% ipython --no-banner

In [1]: import numpy as np

In [2]: np.set_printoptions(suppress=True, linewidth=120)

In [3]: def rnd(a):
   ...:     return np.round(a, 3) + 0
   ...: 

In [4]: W0 = np.load("data.npy")

In [5]: print(W0)
[[-1  2 -2]
 [ 0 -2  2]
 [-1 -2 -2]
 [ 2  0  0]
 [ 1  0  2]
 [-1 -2  2]]

In [6]: x0 = np.array([-1, 1, -2])

In [7]: target = W0 @ x0

In [8]: print(target)
[ 7 -6  3 -2 -5 -5]

In [9]: rng = np.random.default_rng(259)

In [10]: target = target + 0.1 * rng.normal(size=6)

In [11]: print(rnd(target))
[ 7.184 -5.952  3.005 -1.944 -5.092 -5.113]

In [12]: coef, *_ = np.linalg.lstsq(W0, target)

In [13]: print(rnd(W0.T @ (target - W0 @ coef)))
[0. 0. 0.]

In [14]: print(rnd(np.linalg.norm(target - W0 @ coef)))
0.182

In [15]: r0 = np.array([-2, 0, -1])

In [16]: print(np.convolve(W0[4], r0))
[-2  0 -5  0 -2]

In [17]: print(np.array([np.convolve(row, r0, "same") for row in W0]))
[[-4  5 -2]
 [ 4 -4  2]
 [ 4  5  2]
 [ 0 -2  0]
 [ 0 -5  0]
 [ 4 -3  2]]

In [18]: print(np.correlate(W0[4], W0[5], "full"))
[ 2 -2  3 -4 -2]

In [19]: K = np.array([[3.0, 1.0, 0.0], [0.0, 3.0, 1.0], [0.0, 0.0, 3.0]])

In [20]: t3 = np.stack([K, 4 * K, K[::-1]])

In [21]: print(rnd(np.linalg.norm(t3, axis=(1, 2))))
[ 5.385 21.541  5.385]

In [22]: print(t3.shape)
(3, 3, 3)

In [23]: print((t3 @ K.T).shape)
(3, 3, 3)

In [24]: print(np.linalg.matrix_rank(t3.reshape(3, -1)))
2

In [25]: print(K @ K)
[[9. 6. 1.]
 [0. 9. 6.]
 [0. 0. 9.]]

In [26]: print(np.linalg.matrix_rank(K - K[0, 0] * np.eye(3)))
2

In [27]: print([int(np.linalg.matrix_rank(np.linalg.matrix_power(K, p))) for p in range(1, 4)])
[3, 3, 3]

In [28]: z = rng.permutation(3)

In [29]: Y = K[:, z] * rng.choice([-1, 1], 3)

In [30]: print(Y)
[[ 3.  0. -1.]
 [ 0.  1. -3.]
 [ 0.  3. -0.]]

In [31]: left, _, Vh = np.linalg.svd(K.T @ Y)

In [32]: print(rnd(np.linalg.lstsq(K, Y)[0]))
[[ 1.  0.  0.]
 [ 0.  0. -1.]
 [ 0.  1.  0.]]

In [33]: data = np.load("case10.npy")

In [34]: print(data)
[[ 0  0  0  0  0  0]
 [ 0 -1  0  0  0  0]
 [ 1  0  0  2  0  0]]

In [35]: x0 = np.array([1, 1, 1, 1, 1, 2])

In [36]: h1 = np.maximum(data @ x0, 0)

In [37]: print(rnd(np.tanh(data @ x0)))
[ 0.    -0.762  0.995]

In [38]: print(data * (h1 > 1e-9)[:, None])
[[0 0 0 0 0 0]
 [0 0 0 0 0 0]
 [1 0 0 2 0 0]]

In [39]: print(np.flatnonzero(h1 > 1e-9))
[2]

In [40]: print(np.maximum(data @ (3 * x0), 0))
[0 0 9]

In [41]: print(np.maximum(data @ x0, 0) - np.maximum(-data @ x0, 0))
[ 0 -1  3]

In [42]: r = np.linalg.matrix_rank(data)

In [43]: print(r)
2

In [44]: null = np.linalg.svd(data)[2][r:].T

In [45]: print(null.shape)
(6, 4)

In [46]: print(rnd(null @ null.T))
[[ 0.8  0.   0.  -0.4  0.   0. ]
 [ 0.   0.   0.   0.   0.   0. ]
 [ 0.   0.   1.   0.   0.   0. ]
 [-0.4  0.   0.   0.2  0.   0. ]
 [ 0.   0.   0.   0.   1.   0. ]
 [ 0.   0.   0.   0.   0.   1. ]]

In [47]: print([int(np.linalg.matrix_rank(data[:i])) for i in range(1, len(data) + 1)])
[0, 1, 2]

In [48]: print([int(np.linalg.matrix_rank(data[:, :j + 1])) for j in range(6)])
[1, 2, 2, 2, 2, 2]

In [49]: left, s, Vh = np.linalg.svd(data)

In [50]: print(rnd(s))
[2.236 1.    0.   ]

In [51]: Y = left[:, :2] @ np.diag(s[:2]) @ Vh[:2]

In [52]: print(Y)
[[ 0.  0.  0.  0.  0.  0.]
 [ 0. -1.  0.  0.  0.  0.]
 [ 1.  0.  0.  2.  0.  0.]]

In [53]: print(rnd(np.linalg.norm(data - Y) / np.linalg.norm(data)))
0.0

In [54]: print(np.linalg.matrix_rank(Y))
2

In [55]: print(np.linalg.matrix_rank(data, rtol=0.05))
2

In [56]: theta = np.radians(120)

In [57]: Rm = np.eye(6)

In [58]: Rm[2, 2] = Rm[1, 1] = np.cos(theta)

In [59]: Rm[2, 1], Rm[1, 2] = -np.sin(theta), np.sin(theta)

In [60]: print(rnd(Rm))
[[ 1.     0.     0.     0.     0.     0.   ]
 [ 0.    -0.5    0.866  0.     0.     0.   ]
 [ 0.    -0.866 -0.5    0.     0.     0.   ]
 [ 0.     0.     0.     1.     0.     0.   ]
 [ 0.     0.     0.     0.     1.     0.   ]
 [ 0.     0.     0.     0.     0.     1.   ]]

In [61]: Y = data @ Rm.T

In [62]: print(rnd(np.linalg.svd(data, compute_uv=False)), rnd(np.linalg.svd(Y, compute_uv=False)))
[2.236 1.    0.   ] [2.236 1.    0.   ]

In [63]: print(rnd(Y))
[[0.    0.    0.    0.    0.    0.   ]
 [0.    0.5   0.866 0.    0.    0.   ]
 [1.    0.    0.    2.    0.    0.   ]]

In [64]: print(np.allclose(np.linalg.norm(data, axis=1), np.linalg.norm(Y, axis=1)))
True

In [65]: mat = np.loadtxt("m.csv", delimiter=",")

In [66]: print(mat)
[[12. 16. 16. 12. 16. 16.]
 [20. 16.  4. 20. 16.  4.]
 [20.  0. 20. 20.  0. 20.]
 [15. 20. 20.  6.  8.  8.]
 [25. 20.  5. 10.  8.  2.]
 [25.  0. 25. 10.  0. 10.]]

In [67]: x0 = np.array([9, 5, 1, 4, 7, 8])

In [68]: target = mat @ x0

In [69]: print(target)
[492. 488. 440. 399. 442. 370.]

In [70]: print(rnd(np.linalg.solve(mat, 2 * target)))
[18. 10.  2.  8. 14. 16.]

In [71]: print(rnd(np.linalg.solve(mat, target + mat[:, 2])))
[9. 5. 2. 4. 7. 8.]

In [72]: print(rnd(np.linalg.solve(mat.T, mat[2])))
[0. 0. 1. 0. 0. 0.]

In [73]: print(np.unravel_index(np.abs(mat).argmax(), mat.shape))
(np.int64(4), np.int64(0))

In [74]: print(mat.mean(axis=0))
[19.5 12.  15.  13.   8.  10. ]

In [75]: print(mat - mat[0])
[[  0.   0.   0.   0.   0.   0.]
 [  8.   0. -12.   8.   0. -12.]
 [  8. -16.   4.   8. -16.   4.]
 [  3.   4.   4.  -6.  -8.  -8.]
 [ 13.   4. -11.  -2.  -8. -14.]
 [ 13. -16.   9.  -2. -16.  -6.]]

In [76]: print(np.count_nonzero(mat))
32

In [77]: print(rnd(np.linalg.svd(mat, compute_uv=False)))
[80.651 30.985 17.924 16.532  6.352  3.674]

In [78]: print(mat.sum(axis=0))
[117.  72.  90.  78.  48.  60.]

In [79]: print(rnd(np.linalg.norm(mat)))
90.072

In [80]: z = rng.permutation(6)

In [81]: Y = mat[:, z] * rng.choice([-1, 1], 6)

In [82]: print(Y)
[[ 16.  12.  16. -16.  12. -16.]
 [ 16.  20.   4. -16.  20.  -4.]
 [  0.  20.  20.  -0.  20. -20.]
 [  8.   6.  20. -20.  15.  -8.]
 [  8.  10.   5. -20.  25.  -2.]
 [  0.  10.  25.  -0.  25. -10.]]

In [83]: left, _, Vh = np.linalg.svd(mat.T @ Y)

In [84]: print(rnd(left @ Vh))
[[ 0.  0.  0.  0.  1.  0.]
 [ 0.  0.  0. -1.  0.  0.]
 [ 0.  0.  1.  0.  0.  0.]
 [ 0.  1.  0.  0.  0.  0.]
 [ 1.  0.  0.  0.  0.  0.]
 [ 0.  0.  0.  0.  0. -1.]]

In [85]: x0 = np.array([0, 2, 0, 0, 0, 1])

In [86]: print(mat @ np.eye(6)[0])
[12. 20. 20. 15. 25. 25.]

In [87]: print(mat @ x0)
[48. 36. 20. 48. 42. 10.]

In [88]: arr = np.loadtxt("sample4.csv", delimiter=",")

In [89]: print(arr)
[[-1. -2.  3. -3.]
 [-3. -1. -2.  3.]
 [ 3. -3. -1. -2.]
 [-2.  3. -3. -1.]]

In [90]: Y = arr / np.linalg.norm(arr, axis=1, keepdims=True)

In [91]: gram = Y @ Y.T

In [92]: print(rnd(np.degrees(np.arccos(np.clip(gram[2, 3], -1, 1)))))
115.771

In [93]: print(rnd(gram))
[[ 1.    -0.435  0.261 -0.435]
 [-0.435  1.    -0.435  0.261]
 [ 0.261 -0.435  1.    -0.435]
 [-0.435  0.261 -0.435  1.   ]]

In [94]: F = np.loadtxt("x.csv", delimiter=",")

In [95]: print(F)
[[ 1.185  1.824  0.622]
 [ 1.467  3.048  0.884]
 [ 1.124  1.836  0.442]
 [ 1.049  1.888  0.526]
 [ 1.496  3.05   0.721]
 [ 0.908  2.005  0.677]
 [ 0.459  1.06   0.297]
 [ 0.556  0.973  0.288]
 [-0.057  0.182 -0.078]
 [ 0.613  1.041  0.168]
 [ 0.643  1.077  0.183]
 [ 1.801  2.885  0.9  ]]

In [96]: Y = np.linalg.inv(mat)

In [97]: print(rnd(mat @ Y))
[[1. 0. 0. 0. 0. 0.]
 [0. 1. 0. 0. 0. 0.]
 [0. 0. 1. 0. 0. 0.]
 [0. 0. 0. 1. 0. 0.]
 [0. 0. 0. 0. 1. 0.]
 [0. 0. 0. 0. 0. 1.]]

In [98]: print(np.allclose(Y, mat.T))
False

In [99]: d = np.linalg.norm(F[:, None] - F[None], axis=-1)

In [100]: print(d.mean(axis=1).argmax())
8

In [101]: print(d.shape)
(12, 12)

In [102]: print(rnd(d[3]))
[0.178 1.284 0.124 0.    1.26  0.237 1.042 1.066 2.121 1.018 0.97  1.304]

In [103]: print(rnd(np.linalg.norm(F, axis=1)))
[2.262 3.496 2.198 2.223 3.473 2.303 1.193 1.157 0.206 1.22  1.268 3.518]

In [104]: z = F[:, 2] > np.median(F[:, 2])

In [105]: r0 = F[z].mean(axis=0) - F[~z].mean(axis=0)

In [106]: print(np.argsort(-np.abs(r0).round(6), kind="stable"))
[1 0 2]

In [107]: E = np.loadtxt("out4.csv", delimiter=",")

In [108]: print(E)
[[ 1.  1.  1.  1. -1. -1. -1. -1.]
 [ 1. -1.  1. -1.  1. -1.  1. -1.]
 [ 1.  1. -1. -1. -1. -1.  1.  1.]
 [ 1. -1. -1.  1. -1.  1.  1. -1.]]

In [109]: x0 = np.array([2, 1, 1, 1, 3, 2, 0, 3])

In [110]: h1 = np.maximum(E @ x0, 0)

In [111]: print(h1)
[0. 0. 0. 0.]

In [112]: def softmax(z):
     ...:     e = np.exp(z - z.max(axis=-1, keepdims=True))
     ...:     return e / e.sum(axis=-1, keepdims=True)
     ...: 

In [113]: print(rnd(softmax(E[0] + 4)))
[0.22 0.22 0.22 0.22 0.03 0.03 0.03 0.03]

In [114]: scores = E @ E.T / np.sqrt(8)

In [115]: print(rnd(softmax(scores)[0] @ E))
[ 1.     0.799  0.799  0.799 -0.9   -0.9   -0.699 -0.9  ]

In [116]: print(rnd(np.linalg.norm(E[1], 1)), rnd(np.linalg.norm(E[1], np.inf)))
8.0 1.0

In [117]: print(rnd(np.linalg.norm(E, 1)), rnd(np.linalg.norm(E, np.inf)))
4.0 8.0

In [118]: print(rnd(np.linalg.norm(E, "nuc")))
11.314

In [119]: print(rnd(np.linalg.norm(E, axis=0)))
[2. 2. 2. 2. 2. 2. 2. 2.]

In [120]: print(rnd(np.linalg.norm(E) ** 2 / np.linalg.norm(E, 2) ** 2))
4.0

In [121]: print(np.linalg.norm(E, axis=1).argmax())
0

In [122]: print(E[1] @ E[3])
0.0
